In [1]: import numpy as np

In [2]: import numpy.linalg as la

In [3]: np.set_printoptions(precision=3, suppress=True, linewidth=160)

In [4]: arr = np.load("test0.npy")

In [5]: print(arr)
[[0 0 0 0]
 [0 0 1 1]
 [0 1 0 1]
 [0 1 1 0]]

In [6]: W = np.array([[-3, 9, 8, 3, 8],
   ...:     [-2, -1, -2, 8, -1],
   ...:     [-3, 2, -1, -1, -3],
   ...:     [-5, 2, 5, 0, -1]])

In [7]: b = np.array([2, 1, 0, 3, 0])

In [8]: act = np.maximum(arr @ W + b, 0)

In [9]: print(la.matrix_rank(act))
4

In [10]: print(act)
[[ 2  1  0  3  0]
 [ 0  5  4  2  0]
 [ 0  2  3 11  0]
 [ 0  2  0 10  0]]

In [11]: W2 = np.array([[2, 2, 3], [0, 0, 2], [3, 1, 1], [1, 3, 3], [2, 1, 2]])

In [12]: print((act @ W2).round(6).argmax(axis=1))
[2 2 2 2]

In [13]: Uu, sv, Vt = la.svd(arr)

In [14]: evecs = Vt[:(sv > 1e-8).sum()]

In [15]: rng = np.random.default_rng(62)

In [16]: vec = arr[1] + 3 * arr[2] + rng.integers(2) * np.eye(4)[1]

In [17]: print(vec)
[0. 3. 1. 4.]

In [18]: print(np.diag(evecs.T @ evecs))
[0. 1. 1. 1.]

In [19]: print(np.argwhere(np.triu(arr)))
[[1 2]
 [1 3]
 [2 3]]

In [20]: print(arr.sum(axis=0))
[0 2 2 2]

In [21]: print(np.trace(arr @ arr @ arr) // 6)
1

In [22]: L = np.diag(arr.sum(axis=1)) - arr

In [23]: print(round(la.det(L[1:, 1:])))
0

In [24]: print(L @ np.ones(4))
[0. 0. 0. 0.]

In [25]: print(L)
[[ 0  0  0  0]
 [ 0  2 -1 -1]
 [ 0 -1  2 -1]
 [ 0 -1 -1  2]]

In [26]: print((la.eigvalsh(L) < 1e-8).sum())
2

In [27]: print(la.matrix_rank(L))
2

In [28]: print(np.abs(np.diag(la.qr(L)[1])) > 1e-9)
[False  True  True False]

In [29]: print(round(np.trace(la.pinv(L) @ L), 3))
2.0

In [30]: print(L @ la.pinv(L) @ L)
[[ 0.  0.  0.  0.]
 [ 0.  2. -1. -1.]
 [ 0. -1.  2. -1.]
 [ 0. -1. -1.  2.]]
